$ python -q
>>> import numpy as np
>>> np.set_printoptions(precision=3, suppress=True, linewidth=160)
>>> rng = np.random.default_rng(55491)
>>> K = np.eye(3, dtype=int)[rng.permutation(3)]
>>> K
array([[1, 0, 0],
       [0, 1, 0],
       [0, 0, 1]])
>>> other = K + rng.integers(-2, 3, (3, 1)) @ rng.integers(-2, 3, (1, 3))
>>> other
array([[ 1,  4, -4],
       [ 0,  1,  0],
       [ 0,  0,  1]])
>>> np.linalg.matrix_rank(other - K, tol=1e-8)
np.int64(1)
>>> np.abs(other - K).sum(axis=1)
array([8, 0, 0])
>>> O, _ = np.linalg.qr(np.array([[0.9, -0.2, 0.9, 0.8, -0.5],
...     [-0.2, -0.1, -0.7, -0.2, -0.3],
...     [-0.6, 1.1, -1.5, 0.9, -2.4],
...     [-0.8, -1.3, 0.4, 0.1, -0.2],
...     [2.0, 0.8, -0.2, -0.4, 1.9],
...     [1.0, 0.9, -0.6, 1.7, -1.2],
...     [1.7, -1.4, 0.9, 0.7, 0.3]]))
>>> m1 = O @ O.T
>>> m1
array([[ 0.679, -0.271,  0.026, -0.258, -0.164, -0.01 ,  0.225],
       [-0.271,  0.424,  0.3  ,  0.054,  0.085, -0.168,  0.206],
       [ 0.026,  0.3  ,  0.774, -0.197, -0.166,  0.128, -0.031],
       [-0.258,  0.054, -0.197,  0.58 , -0.306,  0.116,  0.168],
       [-0.164,  0.085, -0.166, -0.306,  0.774,  0.097,  0.104],
       [-0.01 , -0.168,  0.128,  0.116,  0.097,  0.927,  0.015],
       [ 0.225,  0.206, -0.031,  0.168,  0.104,  0.015,  0.842]])
>>> other = m1 / np.sqrt((m1 ** 2).mean(axis=1, keepdims=True))
>>> other[0]
array([ 2.18 , -0.869,  0.082, -0.829, -0.527, -0.033,  0.721])
>>> np.linalg.matrix_rank(other) == np.linalg.matrix_rank(m1)
np.True_
>>> np.linalg.norm(other, axis=1)
array([2.646, 2.646, 2.646, 2.646, 2.646, 2.646, 2.646])
>>> np.argsort(-np.linalg.norm(m1, axis=0).round(6), kind="stable")[:3]
array([5, 6, 2])
>>> np.linalg.cond(m1) > 100
np.True_
>>> ev, evecs = np.linalg.eigh(m1)
>>> np.round(np.linalg.eigvalsh(m1 @ m1), 3) + 0
array([0., 0., 1., 1., 1., 1., 1.])
>>> (ev > 1e-8).sum(), (ev < -1e-8).sum()
(np.int64(5), np.int64(0))
>>> ev.round(3) + 0
array([0., 0., 1., 1., 1., 1., 1.])
>>> np.round(np.linalg.svd(m1, compute_uv=False), 3) + 0
array([1., 1., 1., 1., 1., 0., 0.])
>>> np.round(evecs.T @ evecs, 3) + 0
array([[1., 0., 0., 0., 0., 0., 0.],
       [0., 1., 0., 0., 0., 0., 0.],
       [0., 0., 1., 0., 0., 0., 0.],
       [0., 0., 0., 1., 0., 0., 0.],
       [0., 0., 0., 0., 1., 0., 0.],
       [0., 0., 0., 0., 0., 1., 0.],
       [0., 0., 0., 0., 0., 0., 1.]])
>>> ev, evecs = np.linalg.eigh(m1)
>>> vec = np.array([6, 4, 8, 6, -5, -3, 1])
>>> round(float(vec @ m1 @ vec / (vec @ vec)), 3), round(float(ev[0]), 3), round(float(ev[-1]), 3)
(0.769, -0.0, 1.0)
>>> evecs * np.maximum(ev, 0) @ evecs.T
array([[ 0.679, -0.271,  0.026, -0.258, -0.164, -0.01 ,  0.225],
       [-0.271,  0.424,  0.3  ,  0.054,  0.085, -0.168,  0.206],
       [ 0.026,  0.3  ,  0.774, -0.197, -0.166,  0.128, -0.031],
       [-0.258,  0.054, -0.197,  0.58 , -0.306,  0.116,  0.168],
       [-0.164,  0.085, -0.166, -0.306,  0.774,  0.097,  0.104],
       [-0.01 , -0.168,  0.128,  0.116,  0.097,  0.927,  0.015],
       [ 0.225,  0.206, -0.031,  0.168,  0.104,  0.015,  0.842]])
>>> round(vec @ m1 @ vec, 3)
np.float64(143.711)
>>> np.unique(m1.round(6), axis=0).shape
(7, 7)
>>> other = np.array([[2]])
>>> W2 = np.array([[1]])
>>> arr = np.block([[other, np.zeros((1, 1))], [np.zeros((1, 1)), W2]])
>>> arr
array([[2., 0.],
       [0., 1.]])
>>> np.linalg.matrix_power(arr - np.diag(np.diag(arr)), 2)
array([[0., 0.],
       [0., 0.]])
>>> np.flatnonzero(np.linalg.matrix_power((arr != 0) + (arr.T != 0) + np.eye(2), 2)[0])
array([0])
>>> (np.linalg.matrix_power((arr != 0) + (arr.T != 0) + np.eye(2), 2) > 0).astype(int)
array([[1, 0],
       [0, 1]])
